$ python -q
>>> import numpy as np
>>> np.set_printoptions(suppress=True, linewidth=100)
>>> E = np.loadtxt("mat.csv", delimiter=",")
>>> E
array([[ -4.7,   1.3,   4.8],
       [ -1.3,   0.2,   1.4],
       [ -4.1,   1. ,   4.2],
       [  5.3,  -1.3,  -5.2],
       [  6.2,  -1.5,  -6.1],
       [ -9.2,   2.4,   9.4],
       [ -2.2,   0.4,   2.2],
       [  3.6,  -0.8,  -3.6],
       [ 12.5,  -3.1, -12.4],
       [  6. ,  -1.5,  -6.1],
       [  0.4,  -0.4,  -0.5],
       [  3.2,  -1. ,  -3.2],
       [ -5.7,   1.4,   5.6],
       [ -1. ,   0.2,   0.6],
       [ -3.8,   0.9,   3.8],
       [ -0.4,   0.3,   0.6],
       [ -6.6,   1.6,   6.5],
       [ -0.1,   0. ,  -0.1],
       [  1.6,  -0.1,  -1.4],
       [ -1.9,   0.5,   1.8],
       [  0.1,   0.1,  -0.2],
       [ -1. ,   0.2,   0.8],
       [ -5.4,   1.4,   5.5],
       [-10.7,   2.7,  10.8],
       [  0.4,   0. ,  -0.7],
       [ -6.5,   1.5,   6.3],
       [ -2.1,   0.4,   2.2],
       [ 11. ,  -2.7, -10.8],
       [ -1.4,   0.3,   1.7],
       [ 12. ,  -2.8, -11.9],
       [ -5.6,   1.4,   5.6]])
>>> Ac = E - E.mean(axis=0)
>>> vecs = np.linalg.svd(Ac)[2][:1]
>>> other = Ac - Ac @ vecs.T @ vecs
>>> np.round(other.std(axis=0), 1)
array([0.1, 0.1, 0.1])
>>> print(np.round(np.cov(Ac @ vecs.T, rowvar=False), 1))
68.2
>>> print(np.round((Ac @ vecs.T).std(axis=0), 1))
[8.1]
>>> print(np.round(np.diag(vecs.T @ vecs), 1) + 0)
[0.5 0.  0.5]
>>> np.round(np.linalg.norm(other) / np.linalg.norm(Ac), 1)
np.float64(0.0)
>>> left, sig, Vh = np.linalg.svd(E)
>>> sig.round(1)
array([45.3,  0.7,  0.6])
>>> other = left[:, :1] @ np.diag(sig[:1]) @ Vh[:1]
>>> print(other.round(1) + 0)
[[ -4.8   1.2   4.8]
 [ -1.3   0.3   1.3]
 [ -4.2   1.    4.1]
 [  5.3  -1.3  -5.2]
 [  6.2  -1.5  -6.1]
 [ -9.3   2.3   9.3]
 [ -2.2   0.5   2.2]
 [  3.6  -0.9  -3.6]
 [ 12.5  -3.1 -12.4]
 [  6.1  -1.5  -6. ]
 [  0.5  -0.1  -0.5]
 [  3.2  -0.8  -3.2]
 [ -5.7   1.4   5.6]
 [ -0.8   0.2   0.8]
 [ -3.8   0.9   3.8]
 [ -0.5   0.1   0.5]
 [ -6.6   1.6   6.5]
 [  0.    0.    0. ]
 [  1.5  -0.4  -1.5]
 [ -1.9   0.5   1.9]
 [  0.1   0.   -0.1]
 [ -0.9   0.2   0.9]
 [ -5.5   1.3   5.4]
 [-10.8   2.6  10.7]
 [  0.5  -0.1  -0.5]
 [ -6.4   1.6   6.4]
 [ -2.1   0.5   2.1]
 [ 10.9  -2.7 -10.9]
 [ -1.5   0.4   1.5]
 [ 12.   -2.9 -11.9]
 [ -5.6   1.4   5.6]]
>>> rng = np.random.default_rng(33)
>>> lab = rng.permutation(3)
>>> other = E[:, lab] * rng.choice([-1, 1], 3)
>>> other
array([[ -4.7,   1.3,   4.8],
       [ -1.3,   0.2,   1.4],
       [ -4.1,   1. ,   4.2],
       [  5.3,  -1.3,  -5.2],
       [  6.2,  -1.5,  -6.1],
       [ -9.2,   2.4,   9.4],
       [ -2.2,   0.4,   2.2],
       [  3.6,  -0.8,  -3.6],
       [ 12.5,  -3.1, -12.4],
       [  6. ,  -1.5,  -6.1],
       [  0.4,  -0.4,  -0.5],
       [  3.2,  -1. ,  -3.2],
       [ -5.7,   1.4,   5.6],
       [ -1. ,   0.2,   0.6],
       [ -3.8,   0.9,   3.8],
       [ -0.4,   0.3,   0.6],
       [ -6.6,   1.6,   6.5],
       [ -0.1,   0. ,  -0.1],
       [  1.6,  -0.1,  -1.4],
       [ -1.9,   0.5,   1.8],
       [  0.1,   0.1,  -0.2],
       [ -1. ,   0.2,   0.8],
       [ -5.4,   1.4,   5.5],
       [-10.7,   2.7,  10.8],
       [  0.4,   0. ,  -0.7],
       [ -6.5,   1.5,   6.3],
       [ -2.1,   0.4,   2.2],
       [ 11. ,  -2.7, -10.8],
       [ -1.4,   0.3,   1.7],
       [ 12. ,  -2.8, -11.9],
       [ -5.6,   1.4,   5.6]])
>>> left, _, Vh = np.linalg.svd(E.T @ other)
>>> lab
array([0, 1, 2])
>>> np.round(left @ Vh, 1) + 0
array([[1., 0., 0.],
       [0., 1., 0.],
       [0., 0., 1.]])
>>> round(np.log10(np.linalg.cond(E)))
2
>>> np.argsort(-np.linalg.norm(E, axis=0).round(6), kind="stable")[:3]
array([0, 2, 1])
>>> np.round(np.linalg.norm(E, 2) / np.linalg.norm(E), 1)
np.float64(1.0)
>>> print([round(float(x), 1) for x in np.linalg.svd(E, compute_uv=False)[:3]])
[45.3, 0.7, 0.6]
>>> np.linalg.cond(E) > 100
np.False_
>>> J = np.loadtxt("run5.csv", delimiter=",")
>>> J
array([[ 84.,  72.,  27.,  18., -54.],
       [ 72.,  67.,  24.,  16., -48.],
       [ 27.,  24.,  12.,   6., -18.],
       [ 18.,  16.,   6.,   7., -12.],
       [-54., -48., -18., -12.,  39.]])
>>> np.kron(np.eye(2, dtype=int), J)
array([[ 84.,  72.,  27.,  18., -54.,   0.,   0.,   0.,   0.,  -0.],
       [ 72.,  67.,  24.,  16., -48.,   0.,   0.,   0.,   0.,  -0.],
       [ 27.,  24.,  12.,   6., -18.,   0.,   0.,   0.,   0.,  -0.],
       [ 18.,  16.,   6.,   7., -12.,   0.,   0.,   0.,   0.,  -0.],
       [-54., -48., -18., -12.,  39.,  -0.,  -0.,  -0.,  -0.,   0.],
       [  0.,   0.,   0.,   0.,  -0.,  84.,  72.,  27.,  18., -54.],
       [  0.,   0.,   0.,   0.,  -0.,  72.,  67.,  24.,  16., -48.],
       [  0.,   0.,   0.,   0.,  -0.,  27.,  24.,  12.,   6., -18.],
       [  0.,   0.,   0.,   0.,  -0.,  18.,  16.,   6.,   7., -12.],
       [ -0.,  -0.,  -0.,  -0.,   0., -54., -48., -18., -12.,  39.]])
>>> np.round(np.linalg.det(J[::-1]), 1)
np.float64(15957.0)
>>> np.round(np.linalg.eigvals(J), 1)
array([  3., 197.,   3.,   3.,   3.])
>>> round(float(np.linalg.det(2 * J)), 1), round(float(np.linalg.det(J)), 1)
(510624.0, 15957.0)
>>> np.einsum("ij,ji->", J, J)
np.float64(38845.0)
>>> Q = J.astype(float).copy()
>>> for j in range(5):
...     Q[:, j] -= Q[:, :j] @ (Q[:, :j].T @ Q[:, j])
...     Q[:, j] /= np.linalg.norm(Q[:, j])
... 
>>> np.round(Q.T @ J, 1) + 0
array([[127.3, 113.1,  42.4,  28.3, -84.8],
       [  0. ,   4. ,   0.7,   0.4,  -1.3],
       [  0. ,   0. ,   3.1,   0.1,  -0.4],
       [  0. ,   0. ,   0. ,   3. ,  -0.2],
       [  0. ,   0. ,   0. ,   0. ,   3.3]])
>>> evals, vecs = np.linalg.eigh(J)
>>> x0 = np.array([0, 0, 4, 3, -2])
>>> round(x0 @ J @ x0 / (x0 @ x0), 1), np.round(evals[0], 1), evals[-1]
(np.float64(34.0), np.float64(3.0), np.float64(197.0))
>>> evals, vecs = np.linalg.eig(J)
>>> round(float(np.prod(evals)), 1)
15957.0
>>> np.round(np.sort(np.linalg.eigvals(J @ J)), 1)
array([    9.,     9.,     9.,     9., 38809.])
>>> x0 = np.array([2, 1, 2, -2, 2])
>>> y = J @ x0
>>> y
array([150., 131.,  54.,  26., -90.])
>>> np.round(np.linalg.solve(J, 5 * y), 1)
array([ 10.,   5.,  10., -10.,  10.])
>>> np.round(np.linalg.solve(J, y + J[:, 2]), 1)
array([ 2.,  1.,  3., -2.,  2.])
>>> A = np.loadtxt("a.csv", delimiter=",")
>>> print(A)
[[ 1.  0.  0.  0.  0.  0.]
 [ 0.  1.  0.  0.  0.  0.]
 [-2.  1.  1.  0.  0.  0.]
 [ 3. -1.  1.  1.  0.  0.]
 [ 2. -3. -3. -1.  1.  0.]
 [ 1.  1. -3.  2.  1.  1.]]
>>> np.round(np.sort(np.linalg.eigvals(A)), 1)
array([1., 1., 1., 1., 1., 1.])
>>> print(A @ A)
[[ 1.  0.  0.  0.  0.  0.]
 [ 0.  1.  0.  0.  0.  0.]
 [-4.  2.  1.  0.  0.  0.]
 [ 4. -1.  2.  1.  0.  0.]
 [ 7. -8. -7. -2.  1.  0.]
 [16. -6. -7.  3.  2.  1.]]
>>> X = np.load("w.npy")
>>> X
array([[0, 1, 0, 0],
       [0, 0, 0, 1],
       [0, 0, 1, 0],
       [1, 0, 0, 0]])
>>> other = X / np.linalg.norm(X, axis=1, keepdims=True)
>>> cov = other @ other.T
>>> print(np.round(np.linalg.norm(other, axis=1), 1))
[1. 1. 1. 1.]
>>> print((np.abs(cov) > 0.9).astype(int))
[[1 0 0 0]
 [0 1 0 0]
 [0 0 1 0]
 [0 0 0 1]]
>>> cov
array([[1., 0., 0., 0.],
       [0., 1., 0., 0.],
       [0., 0., 1., 0.],
       [0., 0., 0., 1.]])
>>> (cov - 2 * np.eye(4)).round(6).argmax(axis=1)
array([1, 0, 0, 0])
>>> cov[1]
array([0., 1., 0., 0.])
>>> arr = np.eye(5, dtype=int)[rng.permutation(5)] * np.array([0, 3, 0, 3, 1])
>>> arr
array([[0, 0, 0, 0, 0],
       [0, 0, 0, 3, 0],
       [0, 0, 0, 0, 0],
       [0, 3, 0, 0, 0],
       [0, 0, 0, 0, 1]])
>>> # rows 0 and 2 are equal
>>> np.unique(arr.round(6), axis=0).shape
(4, 5)
>>> np.allclose(arr[:-1].T @ np.linalg.lstsq(arr[:-1].T, arr[-1])[0], arr[-1])
False
>>> left, sig, Vh = np.linalg.svd(arr)
>>> vecs = Vh[:(sig > 1e-8).sum()]
>>> x0 = arr[3] + -2 * arr[4] + rng.integers(2) * np.eye(5)[4]
>>> print(x0)
[ 0.  3.  0.  0. -2.]
>>> print(vecs.T @ vecs)
[[0. 0. 0. 0. 0.]
 [0. 1. 0. 0. 0.]
 [0. 0. 0. 0. 0.]
 [0. 0. 0. 1. 0.]
 [0. 0. 0. 0. 1.]]
>>> np.allclose(vecs.T @ vecs @ x0, x0)
True
>>> np.linalg.matrix_rank(np.vstack([arr, x0]))
np.int64(3)
>>> np.round(np.linalg.norm(x0 - vecs.T @ vecs @ x0), 1)
np.float64(0.0)
>>> np.diag(vecs.T @ vecs)
array([0., 1., 0., 1., 1.])
>>> M = np.loadtxt("case7.csv", delimiter=",")
>>> M.round(1) + 0
array([[-0.3,  0. , -0.9,  0.1, -1.4, -1. ],
       [-0.1,  0. , -0.4,  0. , -0.6, -0.4]])
>>> left, sig, Vh = np.linalg.svd(M)
>>> vecs = Vh[:(sig > 1e-8).sum()]
>>> x0 = M[1] + 5 * M[0] + rng.integers(2) * np.eye(6)[1]
>>> x0.round(1)
array([-1.6,  0. , -4.9,  0.5, -7.6, -5.4])
>>> np.round(np.diag(vecs.T @ vecs), 1) + 0
array([0. , 0. , 0.2, 0. , 0.5, 0.3])
>>> round(float(np.linalg.norm(x0 - vecs.T @ vecs @ x0)), 1)
0.0
>>> np.round(vecs.T @ vecs, 1) + 0
array([[0. , 0. , 0.1, 0. , 0.1, 0.1],
       [0. , 0. , 0. , 0. , 0. , 0. ],
       [0.1, 0. , 0.2, 0. , 0.3, 0.2],
       [0. , 0. , 0. , 0. , 0. , 0. ],
       [0.1, 0. , 0.3, 0. , 0.5, 0.4],
       [0.1, 0. , 0.2, 0. , 0.4, 0.3]])
>>> W0 = np.load("block17.npy")
>>> print(W0)
[[0 1 0 1 0]
 [1 0 1 1 0]
 [0 1 0 1 0]
 [1 1 1 0 0]
 [0 0 0 0 0]]
>>> rank = np.linalg.matrix_rank(W0)
>>> rank
np.int64(3)
>>> N = np.linalg.svd(W0)[2][rank:].T
>>> np.round(W0 @ N, 1) + 0
array([[0., 0.],
       [0., 0.],
       [0., 0.],
       [0., 0.],
       [0., 0.]])
>>> np.linalg.matrix_rank(W0.T @ W0), np.linalg.matrix_rank(W0 @ W0.T)
(np.int64(3), np.int64(3))
>>> [int(np.linalg.matrix_rank(W0[:, :j + 1])) for j in range(5)]
[1, 2, 2, 3, 3]
>>> np.round(N @ N.T, 1) + 0
array([[ 0.5,  0. , -0.5,  0. ,  0. ],
       [ 0. ,  0. ,  0. ,  0. ,  0. ],
       [-0.5,  0. ,  0.5,  0. ,  0. ],
       [ 0. ,  0. ,  0. ,  0. ,  0. ],
       [ 0. ,  0. ,  0. ,  0. ,  1. ]])
